$ ipython --no-banner

In [1]: import numpy as np

In [2]: import numpy.linalg as la

In [3]: np.set_printoptions(precision=2, suppress=True, linewidth=160)

In [4]: rnd = lambda a: np.round(a, 2) + 0

In [5]: M = np.loadtxt("arr.csv", delimiter=",")

In [6]: M
Out[6]: 
array([[-2., -4., -4.],
       [-8.,  1., -8.],
       [ 0.,  0.,  0.],
       [ 0.,  0.,  0.],
       [ 0.,  0.,  0.],
       [ 0.,  0.,  0.],
       [ 5.,  2.,  9.],
       [ 0.,  0.,  0.],
       [ 5.,  2.,  9.],
       [ 0.,  0.,  0.],
       [-8.,  1., -8.],
       [-1.,  7.,  5.]])

In [7]: cov = np.cov(M, rowvar=False)

In [8]: cov.shape
Out[8]: (3, 3)

In [9]: rnd(M.std(axis=0))
Out[9]: array([3.83, 2.38, 5.25])

In [10]: rnd(np.corrcoef(M[:, 2], M[:, 0])[0, 1])
Out[10]: np.float64(0.93)

In [11]: np.argsort(-M.std(axis=0).round(6), kind="stable")
Out[11]: array([2, 0, 1])

In [12]: np.argwhere(np.triu(np.abs(np.corrcoef(M.T)) > 0.8, 1))
Out[12]: array([[0, 2]])

In [13]: rnd(np.polyfit(M[:, 2], M[:, 0], 1))
Out[13]: array([ 0.68, -0.92])

In [14]: rnd(la.eigvalsh(cov)[::-1])
Out[14]: array([45.33,  6.79,  0.13])

In [15]: cen = M - M.mean(axis=0)

In [16]: U, sig, Vh = la.svd(cen, full_matrices=False)

In [17]: la.matrix_rank(cen)
Out[17]: np.int64(3)

In [18]: np.abs(U[:, 0]).argmax()
Out[18]: np.int64(10)

In [19]: rnd(Vh[0] * np.sign(Vh[0, np.abs(Vh[0]).argmax()]))
Out[19]: array([0.57, 0.15, 0.81])

In [20]: cen.mean(axis=0)
Out[20]: array([0., 0., 0.])

In [21]: (np.sign(U[:, 0]) == np.sign(U[0, 0])).astype(int)
Out[21]: array([1, 1, 0, 0, 0, 0, 0, 0, 0, 0, 1, 0])

In [22]: np.searchsorted(np.cumsum(sig ** 2) / (sig ** 2).sum(), 0.9) + 1
Out[22]: np.int64(2)

In [23]: rnd(sig ** 2 / (sig ** 2).sum())
Out[23]: array([0.87, 0.13, 0.  ])

In [24]: q, _ = la.qr(np.array([[0.5, 0.7, 0.7, -0.3],
    ...:     [-2.1, -0.5, 1.8, 0.3],
    ...:     [-1.2, 2.9, -0.7, 1.3],
    ...:     [-1.1, 0.8, 0.1, 0.1]]))

In [25]: feats = 5 * q

In [26]: rnd(feats)
Out[26]: 
array([[-0.92,  1.54, -4.59,  0.83],
       [ 3.88, -2.3 , -1.77, -1.21],
       [ 2.22,  4.12,  0.64, -1.65],
       [ 2.03,  0.6 ,  0.6 ,  4.49]])

In [27]: rnd(feats.sum(axis=0))
Out[27]: array([ 7.21,  3.96, -5.13,  2.46])

In [28]: la.rank(feats)
---------------------------------------------------------------------------
AttributeError                            Traceback (most recent call last)
Cell In[28], line 1
----> 1 la.rank(feats)

AttributeError: module 'numpy.linalg' has no attribute 'rank'

In [29]: feats.shape
Out[29]: (4, 4)

In [30]: np.count_nonzero(feats)
Out[30]: np.int64(16)

In [31]: feats[:, 4]
---------------------------------------------------------------------------
IndexError                                Traceback (most recent call last)
Cell In[31], line 1
----> 1 feats[:, 4]

IndexError: index 4 is out of bounds for axis 1 with size 4

In [32]: X = np.array([[1.3, 2.66, -1.2],
    ...:     [0.7, 1.34, -1.3],
    ...:     [1.1, 2.28, -1.2],
    ...:     [0.7, 1.41, -0.8],
    ...:     [-1.0, -2.0, -0.8],
    ...:     [0.2, 0.46, 1.1],
    ...:     [0.7, 1.5, 0.3],
    ...:     [-1.3, -2.7, -0.5],
    ...:     [1.4, 2.8, 0.2],
    ...:     [-1.3, -2.49, -2.1],
    ...:     [0.5, 1.02, 0.5],
    ...:     [0.2, 0.62, 0.5],
    ...:     [0.9, 1.76, 0.8]])

In [33]: d = la.norm(M[:, None] - M[None], axis=-1)

In [34]: rnd(la.norm(M, axis=1))
Out[34]: array([ 6.  , 11.36,  0.  ,  0.  ,  0.  ,  0.  , 10.49,  0.  , 10.49,  0.  , 11.36,  8.66])

In [35]: np.flatnonzero(d[2] < d.mean() / 2)
Out[35]: array([2, 3, 4, 5, 7, 9])

In [36]: cen = X - X.mean(axis=1)
---------------------------------------------------------------------------
ValueError                                Traceback (most recent call last)
Cell In[36], line 1
----> 1 cen = X - X.mean(axis=1)

ValueError: operands could not be broadcast together with shapes (13,3) (13,) 

In [37]: cen = X - X.mean(axis=0)

In [38]: U, sig, Vh = la.svd(cen, full_matrices=False)

In [39]: (np.sign(U[:, 0]) == np.sign(U[0, 0])).astype(int)
Out[39]: array([1, 1, 1, 1, 0, 0, 1, 0, 1, 0, 1, 1, 1])

In [40]: rnd(sig ** 2 / (sig ** 2).sum())
Out[40]: array([0.84, 0.16, 0.  ])

In [41]: la.matrix_rank(cen)
Out[41]: np.int64(3)

In [42]: np.searchsorted(np.cumsum(sig ** 2) / (sig ** 2).sum(), 0.9) + 1
Out[42]: np.int64(2)

In [43]: rnd(np.abs(Vh[-1]))
Out[43]: array([0.9 , 0.45, 0.  ])

In [44]: rnd((sig ** 2).sum() ** 2 / (sig ** 4).sum())
Out[44]: np.float64(1.37)

In [45]: M2 = np.c_[X[:, :2] @ np.array([[2, 1], [1, 3]]), np.array([3, 0, 2, 1, 2, 2, 1, 3, 3, 3, 1, 2, 2])]

In [46]: rnd(M2)
Out[46]: 
array([[ 5.26,  9.28,  3.  ],
       [ 2.74,  4.72,  0.  ],
       [ 4.48,  7.94,  2.  ],
       [ 2.81,  4.93,  1.  ],
       [-4.  , -7.  ,  2.  ],
       [ 0.86,  1.58,  2.  ],
       [ 2.9 ,  5.2 ,  1.  ],
       [-5.3 , -9.4 ,  3.  ],
       [ 5.6 ,  9.8 ,  3.  ],
       [-5.09, -8.77,  3.  ],
       [ 2.02,  3.56,  1.  ],
       [ 1.02,  2.06,  2.  ],
       [ 3.56,  6.18,  2.  ]])

In [47]: rnd(la.norm(M2 - X @ la.lstsq(X, M2)[0], axis=0))
Out[47]: array([0.  , 0.  , 6.44])

In [48]: rnd(la.norm(la.qr(X)[0].T @ M2, axis=0) ** 2 / ((M2 ** 2).sum(axis=0) + 1e-12))
Out[48]: array([1. , 1. , 0.3])

In [49]: la.matrix_rank(M2)
Out[49]: np.int64(3)

In [50]: M2 = np.array([[1, 1], [1, -1]])

In [51]: rng = np.random.default_rng(9481)

In [52]: arr = np.kron(M2, np.kron(M2, M2))[rng.permutation(8)][:3]

In [53]: arr
Out[53]: 
array([[ 1, -1,  1, -1,  1, -1,  1, -1],
       [ 1,  1, -1, -1, -1, -1,  1,  1],
       [ 1,  1,  1,  1, -1, -1, -1, -1]])

In [54]: M2 = np.array([[-1, -3, -2],
    ...:     [2, 0, -2],
    ...:     [1, -3, -2],
    ...:     [-3, 0, 3],
    ...:     [-2, 3, 2],
    ...:     [-3, -3, 0],
    ...:     [1, -3, 1],
    ...:     [-2, -1, 0]])

In [55]: np.vstack([arr, M2.T]).shape
Out[55]: (6, 8)

In [56]: M2.T @ arr.T
Out[56]: 
array([[ 5,  7,  5],
       [-2, -4, -2],
       [-2, -6, -6]])

In [57]: np.einsum("ik,kj->ij", arr, M2)
Out[57]: 
array([[ 5, -2, -2],
       [ 7, -4, -6],
       [ 5, -2, -6]])

In [58]: def softmax(z):
    ...:     e = np.exp(z - z.max(axis=-1, keepdims=True))
    ...:     return e / e.sum(axis=-1, keepdims=True)
    ...: 

In [59]: rnd(softmax(arr).sum(axis=1))
Out[59]: array([1., 1., 1.])

In [60]: rnd(softmax(arr[1] + -1))
Out[60]: array([0.22, 0.22, 0.03, 0.03, 0.03, 0.03, 0.22, 0.22])

In [61]: rnd(softmax(10 * arr[1]))
Out[61]: array([0.25, 0.25, 0.  , 0.  , 0.  , 0.  , 0.25, 0.25])

In [62]: rnd(softmax(arr[1]))
Out[62]: array([0.22, 0.22, 0.03, 0.03, 0.03, 0.03, 0.22, 0.22])

In [63]: att = arr @ arr.T / np.sqrt(8)

In [64]: rnd(softmax(att)[1] @ arr)
Out[64]: array([ 1.  ,  0.89, -0.79, -0.89, -0.89, -1.  ,  0.89,  0.79])

In [65]: softmax(att).round(6).argmax(axis=1)
Out[65]: array([0, 1, 2])

In [66]: rnd(softmax(att + np.triu(np.full(att.shape, -np.inf), 1)))
Out[66]: 
array([[1.  , 0.  , 0.  ],
       [0.06, 0.94, 0.  ],
       [0.05, 0.05, 0.89]])

In [67]: E = np.array([[3, -3, 3], [3, 3, -3], [-3, 3, 3]])

In [68]: E @ np.ones(3)
Out[68]: array([3., 3., 3.])

In [69]: (E @ E)[0]
Out[69]: array([-9, -9, 27])

In [70]: np.sort(np.abs(np.fft.fft(E[0]))), rnd(np.sort(la.svd(E, compute_uv=False)))
Out[70]: (array([3., 6., 6.]), array([3., 6., 6.]))

In [71]: M2 = np.array([[2, 2], [1, 2], [1, 2]])

In [72]: E @ M2
Out[72]: 
array([[6, 6],
       [6, 6],
       [0, 6]])

In [73]: M2 @ E
---------------------------------------------------------------------------
ValueError                                Traceback (most recent call last)
Cell In[73], line 1
----> 1 M2 @ E

ValueError: matmul: Input operand 1 has a mismatch in its core dimension 0, with gufunc signature (n?,k),(k,m?)->(n?,m?) (size 3 is different from 2)

In [74]: M2 = la.invert(E)
---------------------------------------------------------------------------
AttributeError                            Traceback (most recent call last)
Cell In[74], line 1
----> 1 M2 = la.invert(E)

AttributeError: module 'numpy.linalg' has no attribute 'invert'

In [75]: M2 = la.inv(E)

In [76]: (np.abs(M2) > 1e-9).astype(int)
Out[76]: 
array([[1, 1, 0],
       [0, 1, 1],
       [1, 0, 1]])

In [77]: rnd(la.inv(M2))
Out[77]: 
array([[ 3., -3.,  3.],
       [ 3.,  3., -3.],
       [-3.,  3.,  3.]])

In [78]: rnd(la.cond(E))
Out[78]: np.float64(2.0)

In [79]: cov = E.T @ E

In [80]: np.diag(cov)
Out[80]: array([27, 27, 27])

In [81]: rnd(la.eigvalsh(cov)[::-1])
Out[81]: array([36., 36.,  9.])

In [82]: W0 = np.loadtxt("mat.csv", delimiter=",")

In [83]: W0
Out[83]: 
array([[ -1.2 ,  11.36,  -4.19],
       [ -1.85,  17.12,  -6.31],
       [ -0.59,   5.71,  -2.07],
       [ -0.61,   5.7 ,  -2.08],
       [  0.8 ,  -7.57,   2.8 ],
       [ -0.8 ,   7.58,  -2.75],
       [  1.01,  -9.51,   3.5 ],
       [ -0.4 ,   3.81,  -1.4 ],
       [ -1.79,  17.12,  -6.29],
       [  0.79,  -7.6 ,   2.8 ],
       [ -0.4 ,   3.8 ,  -1.42],
       [  0.6 ,  -5.73,   2.07],
       [ -1.18,  11.4 ,  -4.19],
       [ -1.59,  15.18,  -5.56],
       [ -1.4 ,  13.33,  -4.92],
       [  0.  ,  -0.01,  -0.02],
       [ -1.22,  11.39,  -4.18],
       [  1.6 , -15.19,   5.67],
       [ -0.39,   3.77,  -1.42],
       [ -1.4 ,  13.31,  -4.89],
       [ -0.81,   7.61,  -2.82],
       [  1.2 , -11.42,   4.19],
       [  1.42, -13.28,   4.9 ],
       [ -1.57,  15.19,  -5.59],
       [  0.39,  -3.82,   1.4 ],
       [ -0.22,   1.9 ,  -0.67],
       [  0.61,  -5.7 ,   2.09]])

In [84]: idx = W0[:, 1] > np.median(W0[:, 1])

In [85]: f = W0[idx].mean(axis=0) - W0[~idx].mean(axis=0)

In [86]: np.argsort(-np.abs(f).round(6), kind="stable")
Out[86]: array([1, 2, 0])

In [87]: idx.astype(int)
Out[87]: array([1, 1, 1, 1, 0, 1, 0, 0, 1, 0, 0, 0, 1, 1, 1, 0, 1, 0, 0, 1, 1, 0, 0, 1, 0, 0, 0])

In [88]: rnd(f)
Out[88]: array([-1.73, 16.45, -6.04])
